In [1]: import numpy as np

In [2]: np.set_printoptions(precision=1, suppress=True, linewidth=100)

In [3]: W0 = np.loadtxt("a.csv", delimiter=",")

In [4]: print(W0.round(1) + 0)
[[-16.6  -5.  -25.5 -16.8   4.9  38.7  44.4]
 [-15.9  -4.4 -24.4 -15.9   4.7  37.2  42.3]
 [ -2.8   2.   -4.3  -2.1   0.5   9.4   7.1]
 [ -2.    1.9  -3.   -1.6   0.2   7.5   5.1]
 [ -1.    1.5  -1.5  -0.9  -0.2   4.9   2.7]
 [ -0.8   1.4  -1.2  -0.8  -0.3   4.4   2.3]
 [ -0.1   0.6  -0.2  -0.4  -0.5   1.9   0.6]
 [  0.    0.    0.    0.1   0.1  -0.1   0. ]
 [ -0.2   0.   -0.2   0.3   0.5  -0.6   0.1]
 [ -1.3   1.2  -1.4   2.1   2.8  -1.8   0.6]
 [ -1.4   1.3  -1.5   2.3   2.9  -1.9   0.6]
 [ -4.4   9.5  -4.3  10.4  10.1  -4.4  -0.4]
 [ -6.3  18.4  -5.6  18.8  16.1  -7.1  -3.5]
 [ -7.3  24.5  -6.1  24.4  19.9  -9.   -6.2]
 [ -7.5  25.6  -6.1  25.4  20.5  -9.4  -6.7]
 [ -8.6  34.3  -6.3  33.5  25.5 -12.3 -11.1]
 [ -8.8  36.8  -6.3  35.8  26.9 -13.2 -12.4]
 [ -9.2  40.2  -6.3  38.9  28.8 -14.4 -14.3]
 [ -9.6  45.3  -6.2  43.7  31.5 -16.3 -17.3]]

In [5]: left, s, Vt = np.linalg.svd(W0)

In [6]: print(s.round(1) + 0)
[154.6  89.2   9.3   0.    0.    0.    0. ]

In [7]: print(np.argmax(s[:-1] / (s[1:] + 1e-6)) + 1)
3

In [8]: Y = left[:, :3] @ np.diag(s[:3]) @ Vt[:3]

In [9]: print(np.round(np.linalg.norm(W0 - Y) / np.linalg.norm(W0), 1))
0.0

In [10]: print(round(float(np.abs(W0 - Y).max()), 1))
0.0

In [11]: z = W0[:, 5] > np.median(W0[:, 5])

In [12]: u = W0[z].mean(axis=0) - W0[~z].mean(axis=0)

In [13]: print(((W0 - W0.mean(axis=0)) @ u > 0).astype(int))
[1 1 1 1 1 1 1 1 1 1 1 0 0 0 0 0 0 0 0]

In [14]: print(np.argsort(-np.abs(u).round(6), kind="stable"))
[3 1 5 6 4 0 2]

In [15]: print(z.astype(int))
[1 1 1 1 1 1 1 1 1 0 0 0 0 0 0 0 0 0 0]

In [16]: A = np.load("m.npy")

In [17]: print(A)
[[ 0  0  0  0  0]
 [ 0  4 -4  0 -2]
 [ 0 -4  4  0  2]
 [ 0  0  0  0  0]
 [ 0 -2  2  0  1]]

In [18]: left, s, Vt = np.linalg.svd(A)

In [19]: print(s.round(1) + 0)
[9. 0. 0. 0. 0.]

In [20]: print(np.argmax(s[:-1] / (s[1:] + 1e-6)) + 1)
1

In [21]: Y = left[:, :1] @ np.diag(s[:1]) @ Vt[:1]

In [22]: print(np.round(np.linalg.norm(A - Y, 2), 1), round(float(s[1]), 1))
0.0 0.0

In [23]: print(np.argsort(-np.linalg.norm(A, axis=0).round(6), kind="stable")[:3])
[1 2 4]

In [24]: print(round(np.linalg.norm(A, 2) / np.linalg.norm(A), 1))
1.0

In [25]: O, _ = np.linalg.qr(np.array([[0.5, -0.1],
    ...:     [0.1, 1.1],
    ...:     [0.8, 0.5],
    ...:     [-0.9, 0.8],
    ...:     [-0.5, 0.8],
    ...:     [-2.0, -0.1],
    ...:     [0.3, 0.8],
    ...:     [0.2, 1.3]]))

In [26]: M = O @ O.T

In [27]: print(M.round(1) + 0)
[[ 0.   0.   0.1 -0.1 -0.1 -0.2  0.   0. ]
 [ 0.   0.2  0.1  0.2  0.2 -0.1  0.2  0.3]
 [ 0.1  0.1  0.2  0.   0.  -0.3  0.1  0.2]
 [-0.1  0.2  0.   0.3  0.2  0.3  0.1  0.2]
 [-0.1  0.2  0.   0.2  0.2  0.2  0.1  0.2]
 [-0.2 -0.1 -0.3  0.3  0.2  0.7 -0.1 -0.1]
 [ 0.   0.2  0.1  0.1  0.1 -0.1  0.1  0.2]
 [ 0.   0.3  0.2  0.2  0.2 -0.1  0.2  0.3]]

In [28]: rng = np.random.default_rng(419811)

In [29]: z = rng.permutation(8)

In [30]: print(z)
[1 4 3 5 2 0 7 6]

In [31]: Y = M[z][:, z]

In [32]: print(np.round(np.sort(np.abs(np.linalg.eigvals(Y))), 1) + 0)
[0. 0. 0. 0. 0. 0. 1. 1.]

In [33]: print(Y.round(1) + 0)
[[ 0.2  0.2  0.2 -0.1  0.1  0.   0.3  0.2]
 [ 0.2  0.2  0.2  0.2  0.  -0.1  0.2  0.1]
 [ 0.2  0.2  0.3  0.3  0.  -0.1  0.2  0.1]
 [-0.1  0.2  0.3  0.7 -0.3 -0.2 -0.1 -0.1]
 [ 0.1  0.   0.  -0.3  0.2  0.1  0.2  0.1]
 [ 0.  -0.1 -0.1 -0.2  0.1  0.   0.   0. ]
 [ 0.3  0.2  0.2 -0.1  0.2  0.   0.3  0.2]
 [ 0.2  0.1  0.1 -0.1  0.1  0.   0.2  0.1]]

In [34]: print(np.round(np.diag(Y), 1) + 0)
[0.2 0.2 0.3 0.7 0.2 0.  0.3 0.1]

In [35]: feats = np.loadtxt("w.csv", delimiter=",")

In [36]: print(feats.round(1) + 0)
[[1. 0. 0. 0.]
 [0. 1. 0. 0.]
 [0. 0. 1. 0.]
 [0. 0. 0. 1.]]

In [37]: O, Rm = np.linalg.qr(feats)

In [38]: print(np.round(O.T @ O, 1) + 0)
[[1. 0. 0. 0.]
 [0. 1. 0. 0.]
 [0. 0. 1. 0.]
 [0. 0. 0. 1.]]

In [39]: print(np.round(abs(Rm[0, 0]), 1), round(np.linalg.norm(feats[:, 0]), 1))
1.0 1.0

In [40]: print(feats @ feats)
[[ 1.   0.  -0.1  0. ]
 [ 0.   1.   0.   0. ]
 [ 0.1  0.   1.   0. ]
 [ 0.   0.   0.   1. ]]

In [41]: print((np.linalg.matrix_power((feats != 0) + (feats.T != 0) + np.eye(4), 4) > 0).astype(int))
[[1 0 1 0]
 [0 1 0 0]
 [1 0 1 0]
 [0 0 0 1]]

In [42]: print(np.sort(np.linalg.eigvals(feats).real))
[1. 1. 1. 1.]

In [43]: print((feats != 0).astype(int))
[[1 0 1 0]
 [0 1 0 0]
 [1 0 1 0]
 [0 0 0 1]]

In [44]: print(np.round(np.linalg.det(feats), 1))
1.0

In [45]: Y = np.array([[1, 1], [2, 3], [2, 3]])

In [46]: F = np.tile(Y, (2, 3))

In [47]: print(F)
[[1 1 1 1 1 1]
 [2 3 2 3 2 3]
 [2 3 2 3 2 3]
 [1 1 1 1 1 1]
 [2 3 2 3 2 3]
 [2 3 2 3 2 3]]

In [48]: Y = F / np.sqrt((F ** 2).mean(axis=1, keepdims=True))

In [49]: print(np.linalg.norm(Y, axis=1))
[2.4 2.4 2.4 2.4 2.4 2.4]

In [50]: print(F - F.mean(axis=1, keepdims=True))
[[ 0.   0.   0.   0.   0.   0. ]
 [-0.5  0.5 -0.5  0.5 -0.5  0.5]
 [-0.5  0.5 -0.5  0.5 -0.5  0.5]
 [ 0.   0.   0.   0.   0.   0. ]
 [-0.5  0.5 -0.5  0.5 -0.5  0.5]
 [-0.5  0.5 -0.5  0.5 -0.5  0.5]]

In [51]: print(np.linalg.matrix_rank(Y) == np.linalg.matrix_rank(F))
True

In [52]: m1 = (rng.random((8, 8)) < 0.3) + np.eye(8)

In [53]: m1 /= m1.sum(axis=1, keepdims=True)

In [54]: print(m1)
[[0.2 0.  0.  0.  0.2 0.2 0.2 0.2]
 [0.  0.3 0.  0.3 0.  0.  0.3 0. ]
 [0.  0.  1.  0.  0.  0.  0.  0. ]
 [0.  0.  0.  1.  0.  0.  0.  0. ]
 [0.  0.  0.  0.5 0.5 0.  0.  0. ]
 [0.  0.  0.  0.  0.  1.  0.  0. ]
 [0.  0.  0.2 0.  0.2 0.2 0.2 0.2]
 [0.  0.  0.  0.  0.3 0.  0.3 0.3]]

In [55]: left, s, Vt = np.linalg.svd(m1)

In [56]: V = Vt[:(s > 1e-8).sum()]

In [57]: x = m1[4] + -2 * m1[1] + rng.integers(2) * np.eye(8)[7]

In [58]: print(x)
[ 0.  -0.7  0.  -0.2  0.5  0.  -0.7  0. ]

In [59]: print(np.diag(V.T @ V))
[1.  0.7 1.  1.  1.  1.  0.7 0.7]

In [60]: print(round(float(np.linalg.norm(x - V.T @ V @ x)), 1))
0.0

In [61]: print(np.allclose(V.T @ V @ x, x))
True

In [62]: print(np.round(V.T @ V, 1) + 0)
[[ 1.   0.   0.   0.   0.   0.   0.   0. ]
 [ 0.   0.7  0.   0.   0.   0.   0.3 -0.3]
 [ 0.   0.   1.   0.   0.   0.   0.   0. ]
 [ 0.   0.   0.   1.   0.   0.   0.   0. ]
 [ 0.   0.   0.   0.   1.   0.   0.   0. ]
 [ 0.   0.   0.   0.   0.   1.   0.   0. ]
 [ 0.   0.3  0.   0.   0.   0.   0.7  0.3]
 [ 0.  -0.3  0.   0.   0.   0.   0.3  0.7]]

In [63]: print(np.linalg.matrix_rank(np.vstack([m1, x])))
7

In [64]: Y = m1 / np.sqrt((m1 ** 2).mean(axis=1, keepdims=True))

In [65]: print(m1 - m1.mean(axis=1, keepdims=True))
[[ 0.1 -0.1 -0.1 -0.1  0.1  0.1  0.1  0.1]
 [-0.1  0.2 -0.1  0.2 -0.1 -0.1  0.2 -0.1]
 [-0.1 -0.1  0.9 -0.1 -0.1 -0.1 -0.1 -0.1]
 [-0.1 -0.1 -0.1  0.9 -0.1 -0.1 -0.1 -0.1]
 [-0.1 -0.1 -0.1  0.4  0.4 -0.1 -0.1 -0.1]
 [-0.1 -0.1 -0.1 -0.1 -0.1  0.9 -0.1 -0.1]
 [-0.1 -0.1  0.1 -0.1  0.1  0.1  0.1  0.1]
 [-0.1 -0.1 -0.1 -0.1  0.2 -0.1  0.2  0.2]]

In [66]: print(np.linalg.matrix_rank(Y) == np.linalg.matrix_rank(m1))
True

In [67]: print(np.linalg.matrix_rank(m1 - m1.mean(axis=1, keepdims=True)))
7

In [68]: print([round(float(x), 1) for x in np.linalg.svd(m1, compute_uv=False)[:3]])
[1.2, 1.1, 1.0]

In [69]: r = np.linalg.matrix_rank(m1)

In [70]: print(r)
7

In [71]: ns = np.linalg.svd(m1)[2][r:].T

In [72]: print(np.linalg.matrix_rank(m1.T @ m1), np.linalg.matrix_rank(m1 @ m1.T))
7 7

In [73]: print(ns.shape)
(8, 1)

In [74]: print(np.round(ns[:, 0] / ns[np.abs(ns[:, 0]).round(6).argmax(), 0], 1) + 0)
[ 0.  1.  0.  0.  0.  0. -1.  1.]

In [75]: E = np.load("data.npy")

In [76]: print(E.round(1) + 0)
[[ 0.9  0.2  0.2  0.   0. ]
 [ 0.2  0.7 -0.4  0.1 -0.1]
 [ 0.2 -0.4  0.4  0.1 -0.1]
 [ 0.   0.1  0.1  1.   0. ]
 [ 0.  -0.1 -0.1  0.   1. ]]

In [77]: r = np.linalg.matrix_rank(E)

In [78]: print(r)
4

In [79]: ns = np.linalg.svd(E)[2][r:].T

In [80]: print(np.round(E @ ns, 1) + 0)
[[0.]
 [0.]
 [0.]
 [0.]
 [0.]]

In [81]: print(ns.shape)
(5, 1)

In [82]: print(ns[:, 0] / ns[np.abs(ns[:, 0]).round(6).argmax(), 0])
[-0.4  0.8  1.  -0.2  0.2]

In [83]: print(np.round(ns @ ns.T, 1) + 0)
[[ 0.1 -0.2 -0.2  0.   0. ]
 [-0.2  0.3  0.4 -0.1  0.1]
 [-0.2  0.4  0.6 -0.1  0.1]
 [ 0.  -0.1 -0.1  0.   0. ]
 [ 0.   0.1  0.1  0.   0. ]]

In [84]: print([int(np.linalg.matrix_rank(E[:, :j + 1])) for j in range(5)])
[1, 2, 3, 4, 4]

In [85]: G = E.T @ E

In [86]: print((E @ E.T).shape)
(5, 5)

In [87]: print(np.allclose(G, G.T))
True

In [88]: print(np.diag(G))
[0.9 0.7 0.4 1.  1. ]

In [89]: print(G.round(1) + 0)
[[ 0.9  0.2  0.2  0.   0. ]
 [ 0.2  0.7 -0.4  0.1 -0.1]
 [ 0.2 -0.4  0.4  0.1 -0.1]
 [ 0.   0.1  0.1  1.   0. ]
 [ 0.  -0.1 -0.1  0.   1. ]]

In [90]: evals, V = np.linalg.eigh(M)

In [91]: x = np.array([-4, 5, -3, 1, 5, 5, 5, 2])

In [92]: print(np.round(V * np.abs(evals) @ V.T, 1) + 0)
[[ 0.   0.   0.1 -0.1 -0.1 -0.2  0.   0. ]
 [ 0.   0.2  0.1  0.2  0.2 -0.1  0.2  0.3]
 [ 0.1  0.1  0.2  0.   0.  -0.3  0.1  0.2]
 [-0.1  0.2  0.   0.3  0.2  0.3  0.1  0.2]
 [-0.1  0.2  0.   0.2  0.2  0.2  0.1  0.2]
 [-0.2 -0.1 -0.3  0.3  0.2  0.7 -0.1 -0.1]
 [ 0.   0.2  0.1  0.1  0.1 -0.1  0.1  0.2]
 [ 0.   0.3  0.2  0.2  0.2 -0.1  0.2  0.3]]

In [93]: print(np.round(x @ M @ x, 1))
85.5

In [94]: print(round(float(x @ M @ x / (x @ x)), 1), round(evals[0], 1), np.round(evals[-1], 1))
0.7 -0.0 1.0

In [95]: print(np.linalg.matrix_rank(E, rtol=0.1))
4

In [96]: print(np.argsort(-np.linalg.norm(E, axis=0).round(6), kind="stable")[:3])
[4 3 0]

In [97]: Y = np.array([[1, 1], [1, 1], [3, -1], [3, 2], [-1, -2]])

In [98]: print(np.einsum("ij->j", E))
[1.3 0.4 0.3 1.2 0.9]

In [99]: print(np.einsum("ij,ij->i", E, E))
[0.9 0.7 0.4 1.  1. ]

In [100]: arr = np.load("arr.npy")

In [101]: print(arr)
[[ 1 -2  1 -2  1 -2]
 [ 1 -1  1 -1  1 -1]
 [ 2 -2  2 -2  2 -2]
 [ 1 -2  1 -2  1 -2]
 [ 1 -1  1 -1  1 -1]
 [ 2 -2  2 -2  2 -2]]

In [102]: r = np.linalg.matrix_rank(arr)

In [103]: print(r)
2

In [104]: ns = np.linalg.svd(arr)[2][r:].T

In [105]: print(np.linalg.matrix_rank(arr.T @ arr), np.linalg.matrix_rank(arr @ arr.T))
2 2

In [106]: print([int(np.linalg.matrix_rank(np.delete(arr, i, axis=0))) for i in range(6)])
[2, 2, 2, 2, 2, 2]

In [107]: print([int(np.linalg.matrix_rank(arr[:, :j + 1])) for j in range(6)])
[1, 2, 2, 2, 2, 2]
